>>> import numpy as np
>>> import numpy.linalg as la
>>> np.set_printoptions(precision=2, suppress=True, linewidth=160)
>>> tidy = lambda a: np.round(a, 2) + 0
>>> E = np.load("block12.npy")
>>> E
array([[-0.59, -0.57, -0.3 ],
       [ 0.33,  2.31, -0.66],
       [-1.14, -2.64,  0.06],
       [-0.45, -0.48, -0.21],
       [-2.16,  0.9 , -2.34],
       [ 0.99,  1.59,  0.24],
       [-0.88,  3.63, -2.31]])
>>> np.argsort(-la.norm(E, axis=0).round(6), kind="stable")[:3]
array([1, 2, 0])
>>> la.matrix_rank(E, rtol=0.1)
np.int64(2)
>>> f, g = E[1], E[5]
>>> tidy(f @ f)
np.float64(5.88)
>>> p = (f @ g) / (f @ f) * f
>>> tidy(np.outer(f, g))
array([[ 0.33,  0.52,  0.08],
       [ 2.29,  3.67,  0.55],
       [-0.65, -1.05, -0.16]])
>>> la.matrix_rank(np.outer(f, g))
np.int64(1)
>>> tidy((g - p) @ f)
np.float64(0.0)
>>> tidy(g - p)
array([0.77, 0.08, 0.67])
>>> tidy(p)
array([ 0.22,  1.51, -0.43])
>>> W0 = np.loadtxt("a.csv", delimiter=",")
>>> W0
array([[0., 1., 0., 0.],
       [0., 2., 0., 0.],
       [0., 0., 0., 1.],
       [0., 0., 0., 2.]])
>>> # column 2 repeats column 0
>>> [int(la.matrix_rank(la.matrix_power(W0, p))) for p in range(1, 5)]
[2, 2, 2, 2]
>>> print(W0 @ W0)
[[0. 2. 0. 0.]
 [0. 4. 0. 0.]
 [0. 0. 0. 2.]
 [0. 0. 0. 4.]]
>>> mat = np.load("run2.npy")
>>> mat
array([[0, 0, 0, 1, 0],
       [0, 0, 0, 0, 1],
       [0, 1, 0, 0, 0],
       [0, 0, 1, 0, 0],
       [1, 0, 0, 0, 0]])
>>> # columns are unit length and at right angles
>>> def softmax(z):
...     e = np.exp(z - z.max(axis=-1, keepdims=True))
...     return e / e.sum(axis=-1, keepdims=True)
... 
>>> tidy(softmax(mat[0] + 4))
array([0.15, 0.15, 0.15, 0.4 , 0.15])
>>> tidy(softmax(mat[0]))
array([0.15, 0.15, 0.15, 0.4 , 0.15])
>>> tidy(softmax(mat).sum(axis=1))
array([1., 1., 1., 1., 1.])
>>> att = mat @ mat.T / np.sqrt(5)
>>> tidy(softmax(att)[0] @ mat)
array([0.18, 0.18, 0.18, 0.28, 0.18])
>>> tidy(softmax(att + np.triu(np.full(att.shape, -np.inf), 1)))
array([[1.  , 0.  , 0.  , 0.  , 0.  ],
       [0.39, 0.61, 0.  , 0.  , 0.  ],
       [0.28, 0.28, 0.44, 0.  , 0.  ],
       [0.22, 0.22, 0.22, 0.34, 0.  ],
       [0.18, 0.18, 0.18, 0.18, 0.28]])
>>> softmax(att).round(6).argmax(axis=1)
array([0, 1, 2, 3, 4])
>>> A2 = mat / np.sqrt((mat ** 2).mean(axis=1, keepdims=True))
>>> la.matrix_rank(A2) == la.matrix_rank(mat)
np.True_
>>> tidy(A2[2])
array([0.  , 2.24, 0.  , 0.  , 0.  ])
>>> mat - mat.mean(axis=1, keepdims=True)
array([[-0.2, -0.2, -0.2,  0.8, -0.2],
       [-0.2, -0.2, -0.2, -0.2,  0.8],
       [-0.2,  0.8, -0.2, -0.2, -0.2],
       [-0.2, -0.2,  0.8, -0.2, -0.2],
       [ 0.8, -0.2, -0.2, -0.2, -0.2]])
>>> la.matrix_power(mat, 2)
array([[0, 0, 1, 0, 0],
       [1, 0, 0, 0, 0],
       [0, 0, 0, 0, 1],
       [0, 1, 0, 0, 0],
       [0, 0, 0, 1, 0]])
>>> tidy(np.sort(np.abs(la.eigvals(mat)))[::-1])
array([1., 1., 1., 1., 1.])
>>> la.matrix_power(mat, 100)
array([[1, 0, 0, 0, 0],
       [0, 1, 0, 0, 0],
       [0, 0, 1, 0, 0],
       [0, 0, 0, 1, 0],
       [0, 0, 0, 0, 1]])
>>> p = np.eye(5)[1]
>>> for _ in range(3):
...     p = p @ mat
...     print(p.round(2))
... 
[0. 0. 0. 0. 1.]
[1. 0. 0. 0. 0.]
[0. 0. 0. 1. 0.]
>>> A = np.array([[1, 1, -1, -1, -1, -1, 1, 1],
...     [1, -1, 1, -1, 1, -1, 1, -1],
...     [1, -1, 1, -1, -1, 1, -1, 1],
...     [1, -1, -1, 1, -1, 1, 1, -1],
...     [1, 1, -1, -1, 1, 1, -1, -1],
...     [1, 1, 1, 1, 1, 1, 1, 1],
...     [1, 1, 1, 1, -1, -1, -1, -1],
...     [1, -1, -1, 1, 1, -1, -1, 1]])
>>> np.allclose(A @ A.T, A.T @ A)
True
>>> np.trace(A)
np.int64(4)
>>> tidy(np.abs(la.eigvals(A)).max())
np.float64(2.83)
>>> print(np.allclose(A, A.T))
False
>>> tidy(la.det(A))
np.float64(-4096.0)
>>> tidy(softmax(A[5]))
array([0.12, 0.12, 0.12, 0.12, 0.12, 0.12, 0.12, 0.12])
>>> tidy(softmax(A[5] + 2))
array([0.12, 0.12, 0.12, 0.12, 0.12, 0.12, 0.12, 0.12])
>>> att = A @ A.T / np.sqrt(8)
>>> softmax(att).round(6).argmax(axis=1)
array([0, 1, 2, 3, 4, 5, 6, 7])
>>> tidy(softmax(att)[5] @ A)
array([1.  , 0.67, 0.67, 0.67, 0.67, 0.67, 0.67, 0.67])
>>> F = np.loadtxt("out14.csv", delimiter=",")
>>> print(F)
[[ 0.98 -1.   -0.6  -1.    0.33 -1.    0.35 -0.25]
 [ 0.43 -0.82 -0.14 -0.65 -0.13 -0.85 -0.09 -0.07]
 [ 0.43 -0.22 -0.14 -0.31  0.4   0.08  0.35 -0.02]
 [ 0.99  0.3  -0.65 -0.78  1.    0.99  0.99 -0.03]
 [ 0.95 -0.97 -0.51 -0.95  0.77 -0.86  0.72 -0.14]
 [ 0.23 -0.96 -0.07 -0.79 -0.71 -0.99 -0.62 -0.11]
 [-0.92 -0.64  0.45  0.38 -0.98 -0.98 -0.96 -0.01]
 [ 0.43  1.   -0.14  0.9   0.99  1.    0.97  0.18]
 [ 0.73 -0.94 -0.27 -0.85  0.07 -0.94  0.09 -0.11]
 [ 0.92  0.99 -0.45  0.53  1.    1.    0.99  0.12]
 [-0.6  -0.24  0.21  0.21 -0.74 -0.73 -0.67  0.  ]
 [-0.97  0.96  0.56  0.96 -0.87  0.76 -0.82  0.14]
 [ 1.   -1.   -0.97 -1.    1.    0.16  1.   -0.34]
 [ 0.    0.19  0.    0.09  0.11  0.26  0.09  0.01]
 [ 0.43  0.62 -0.14  0.13  0.75  0.89  0.67  0.03]
 [ 1.   -1.   -0.92 -1.    1.   -0.99  0.99 -0.35]
 [-1.    1.    0.9   1.   -1.    0.87 -1.    0.28]
 [ 0.23  0.43 -0.07  0.11  0.49  0.69  0.42  0.02]
 [ 0.   -0.64  0.   -0.35 -0.41 -0.79 -0.35 -0.04]]
>>> cen = F - F.mean(axis=0)
>>> V = la.svd(cen)[2][:2]
>>> A2 = cen - cen @ V.T @ V
>>> print(tidy(np.diag(V.T @ V)))
[0.24 0.36 0.11 0.24 0.32 0.43 0.29 0.01]
>>> tidy((cen @ V.T).std(axis=0))
array([1.38, 1.21])
>>> print(la.norm(A2, axis=1).round(6).argmax())
3
>>> tidy(la.svd(F, compute_uv=False))
array([6.33, 5.28, 1.24, 0.81, 0.48, 0.43, 0.13, 0.04])
>>> np.unravel_index(np.abs(F).argmax(), F.shape)
(np.int64(0), np.int64(1))
>>> tidy(F.mean(axis=0))
array([ 0.28, -0.15, -0.16, -0.18,  0.16, -0.08,  0.16, -0.04])
>>> tidy(F.sum(axis=1))
array([-2.19, -2.32,  0.57,  2.81, -0.99, -4.02, -3.66,  5.33, -2.22,  5.1 , -2.56,  0.72, -0.15,  0.75,  3.38, -1.27,  1.05,  2.32, -2.58])
>>> la.matrix_rank(F)
np.int64(8)
>>> F.shape
(19, 8)
